In [1]: import numpy as np

In [2]: import numpy.linalg as la

In [3]: np.set_printoptions(suppress=True, linewidth=160)

In [4]: K = np.load("test11.npy")

In [5]: K
Out[5]: 
array([[-0.082,  0.025,  0.037,  0.088],
       [ 4.707, -3.137, -1.554, -4.687],
       [-2.132,  1.428,  0.702,  2.111],
       [-2.102,  1.393,  0.723,  2.159],
       [-4.299,  2.861,  1.424,  4.292],
       [ 1.303, -0.855, -0.416, -1.29 ],
       [-5.072,  3.399,  1.687,  5.073],
       [ 2.7  , -1.804, -0.89 , -2.744],
       [-4.292,  2.834,  1.431,  4.262],
       [-1.894,  1.259,  0.632,  1.919],
       [ 5.053, -3.372, -1.706, -5.061],
       [ 0.115, -0.052,  0.003, -0.074],
       [-3.436,  2.307,  1.187,  3.431],
       [-0.521,  0.306,  0.169,  0.509],
       [ 0.724, -0.468, -0.228, -0.702],
       [-4.326,  2.887,  1.436,  4.317],
       [ 0.084, -0.064, -0.006, -0.17 ],
       [ 3.675, -2.462, -1.198, -3.655],
       [-4.459,  2.956,  1.474,  4.479],
       [-1.202,  0.838,  0.406,  1.184],
       [-2.558,  1.71 ,  0.847,  2.559],
       [ 7.4  , -4.905, -2.45 , -7.406],
       [ 1.979, -1.3  , -0.686, -2.044],
       [ 3.179, -2.108, -1.08 , -3.125],
       [ 1.043, -0.677, -0.32 , -1.002],
       [-2.655,  1.765,  0.918,  2.68 ],
       [ 0.413, -0.264, -0.14 , -0.412],
       [-1.192,  0.789,  0.39 ,  1.226],
       [-6.366,  4.273,  2.133,  6.328],
       [ 2.494, -1.678, -0.828, -2.493],
       [-2.916,  1.97 ,  0.988,  2.936],
       [-2.433,  1.613,  0.817,  2.437],
       [-1.042,  0.729,  0.33 ,  1.068]])

In [6]: Uu, sv, VT = la.svd(K)

In [7]: np.argmax(sv[:-1] / (sv[1:] + 1e-6)) + 1
Out[7]: np.int64(1)

In [8]: B = Uu[:, :1] @ np.diag(sv[:1]) @ VT[:1]

In [9]: round(np.abs(K - B).max(), 3)
Out[9]: np.float64(0.053)

In [10]: la.matrix_rank(K, rtol=0.05)
Out[10]: np.int64(1)

In [11]: m1 = np.loadtxt("m.csv", delimiter=",")

In [12]: m1
Out[12]: 
array([[ 3.,  4.,  5.,  6.,  7.],
       [ 8.,  9., 10., 11., 12.],
       [13., 14., 15., 16., 17.],
       [18., 19., 20., 21., 22.],
       [23., 24., 25., 26., 27.],
       [28., 29., 30., 31., 32.],
       [33., 34., 35., 36., 37.],
       [38., 39., 40., 41., 42.]])

In [13]: # rows and columns are dependent

In [14]: t3 = np.stack([m1, -3 * m1, m1[::-1]])

In [15]: t3.sum(axis=0)
Out[15]: 
array([[ 32.,  31.,  30.,  29.,  28.],
       [ 17.,  16.,  15.,  14.,  13.],
       [  2.,   1.,   0.,  -1.,  -2.],
       [-13., -14., -15., -16., -17.],
       [-28., -29., -30., -31., -32.],
       [-43., -44., -45., -46., -47.],
       [-58., -59., -60., -61., -62.],
       [-73., -74., -75., -76., -77.]])

In [16]: np.einsum("bij,cij->bc", t3, t3)
Out[16]: 
array([[ 25580., -76740.,  15080.],
       [-76740., 230220., -45240.],
       [ 15080., -45240.,  25580.]])

In [17]: Uu, sv, VT = la.svd(m1)

In [18]: vecs = VT[:(sv > 1e-8).sum()]

In [19]: rng = np.random.default_rng(10917)

In [20]: x0 = m1[3] + 4 * m1[5] + rng.integers(2) * np.eye(5)[4]

In [21]: x0
Out[21]: array([130., 135., 140., 145., 150.])

In [22]: np.allclose(vecs.T @ vecs @ x0, x0)
Out[22]: True

In [23]: np.round(np.diag(vecs.T @ vecs), 3)
Out[23]: array([0.6, 0.3, 0.2, 0.3, 0.6])

In [24]: [round(float(x), 3) for x in la.svd(m1, compute_uv=False)[:3]]
Out[24]: [159.886, 4.053, 0.0]

In [25]: round(float(la.norm(m1, 2) / la.norm(m1)), 3)
Out[25]: 1.0

In [26]: np.argsort(-la.norm(m1, axis=0).round(6), kind="stable")[:3]
Out[26]: array([4, 3, 2])

In [27]: r0, r1 = m1[5], m1[3]

In [28]: r0 @ r1
Out[28]: np.float64(3010.0)

In [29]: r0 @ r0
Out[29]: np.float64(4510.0)

In [30]: pr = (r0 @ r1) / (r0 @ r0) * r0

In [31]: round(float(la.norm(r0 + r1) ** 2 + la.norm(r0 - r1) ** 2), 3)
Out[31]: 13040.0

In [32]: la.matrix_rank(np.outer(r0, r1))
Out[32]: np.int64(1)

In [33]: rank = la.matrix_rank(m1)

In [34]: rank
Out[34]: np.int64(2)

In [35]: ns = la.svd(m1)[2][rank:].T

In [36]: [int(la.matrix_rank(np.delete(m1, i, axis=0))) for i in range(8)]
Out[36]: [2, 2, 2, 2, 2, 2, 2, 2]

In [37]: np.allclose(m1 @ ns, 0)
Out[37]: True

In [38]: data = np.loadtxt("mat.csv", delimiter=",")

In [39]: data
Out[39]: 
array([[-1.,  9.,  3., -9.],
       [ 0., -4.,  0.,  6.],
       [ 0.,  9.,  2., -9.],
       [ 0., -3.,  0.,  5.]])

In [40]: np.round(la.det(2 * data), 3), np.round(la.det(data), 3)
Out[40]: (np.float64(64.0), np.float64(4.0))

In [41]: np.round(la.eigvals(data), 3)
Out[41]: array([-1.,  2., -1.,  2.])

In [42]: round(float(la.eigvals(data).sum().real), 3)
Out[42]: 2.0

In [43]: np.einsum("ii->", data)
Out[43]: np.float64(2.0)

In [44]: hat = np.triu(np.array([[0, -2, 3, 1], [1, -1, 1, 2], [-1, -1, -3, -1], [0, -1, -3, 0]]), 1) + np.eye(4)

In [45]: B = hat @ data @ la.inv(hat)

In [46]: np.trace(B), np.trace(data)
Out[46]: (np.float64(2.0), np.float64(2.0))

In [47]: B
Out[47]: 
array([[  -1.,   39.,  -27., -147.],
       [   0.,   -1.,    3.,   12.],
       [   0.,   12.,  -10.,  -48.],
       [   0.,   -3.,    3.,   14.]])

In [48]: hat @ data - data @ hat
Out[48]: 
array([[  0.,  30.,   0., -48.],
       [  0.,   3.,   6.,   9.],
       [  0.,   3.,  -9., -21.],
       [  0.,   0.,   3.,   6.]])

In [49]: A = np.load("block16.npy")

In [50]: A
Out[50]: 
array([[1, 0, 1, 0],
       [0, 1, 0, 1],
       [1, 0, 1, 0],
       [0, 1, 0, 1]])

In [51]: round(la.det(A), 3)
Out[51]: np.float64(0.0)

In [52]: np.flatnonzero(la.matrix_power((A != 0) + (A.T != 0) + np.eye(4), 4)[2])
Out[52]: array([0, 2])

In [53]: np.round(np.sort(la.eigvals(A).real), 3)
Out[53]: array([0., 0., 2., 2.])

In [54]: (A != 0).astype(int)
Out[54]: 
array([[1, 0, 1, 0],
       [0, 1, 0, 1],
       [1, 0, 1, 0],
       [0, 1, 0, 1]])

In [55]: np.round(A @ la.pinv(A) @ A, 3)
Out[55]: 
array([[1., 0., 1., 0.],
       [0., 1., 0., 1.],
       [1., 0., 1., 0.],
       [0., 1., 0., 1.]])

In [56]: np.allclose(A[:-1].T @ la.lstsq(A[:-1].T, A[-1])[0], A[-1])
Out[56]: True

In [57]: np.unique(A.round(6), axis=0).shape
Out[57]: (2, 4)

In [58]: np.abs(np.diag(la.qr(A)[1])) > 1e-9
Out[58]: array([ True,  True, False, False])

In [59]: Uu, sv, VT = la.svd(A)

In [60]: sv.round(3) + 0
Out[60]: array([2., 2., 0., 0.])

In [61]: np.argmax(sv[:-1] / (sv[1:] + 1e-6)) + 1
Out[61]: np.int64(2)

In [62]: B = Uu[:, :2] @ np.diag(sv[:2]) @ VT[:2]

In [63]: B.round(3) + 0
Out[63]: 
array([[1., 0., 1., 0.],
       [0., 1., 0., 1.],
       [1., 0., 1., 0.],
       [0., 1., 0., 1.]])

In [64]: la.matrix_rank(B)
Out[64]: np.int64(2)

In [65]: np.round(np.abs(A - B).max(), 3)
Out[65]: np.float64(0.0)

In [66]: la.matrix_rank(A, rtol=0.05)
Out[66]: np.int64(2)

In [67]: vals, vecs = la.eig(data)

In [68]: np.round(np.sort(la.eigvals(data.T)), 3)
Out[68]: array([-1., -1.,  2.,  2.])

In [69]: data @ vecs[:, 0] - vals[0] * vecs[:, 0]
Out[69]: array([0., 0., 0., 0.])

In [70]: vals
Out[70]: array([-1.,  2., -1.,  2.])

In [71]: np.round(np.sort(la.eigvals(data @ data)), 3)
Out[71]: array([1., 1., 4., 4.])

In [72]: lab = rng.permutation(4)

In [73]: lab
Out[73]: array([3, 0, 1, 2])

In [74]: B = A[lab][:, lab]

In [75]: round(float(la.det(B)), 3), round(la.det(A[lab]), 3)
Out[75]: (0.0, np.float64(0.0))

In [76]: np.diag(B)
Out[76]: array([1, 1, 1, 1])

In [77]: np.round(np.sort(np.abs(la.eigvals(B))), 3)
Out[77]: array([0., 0., 2., 2.])

In [78]: np.allclose(B, A)
Out[78]: True
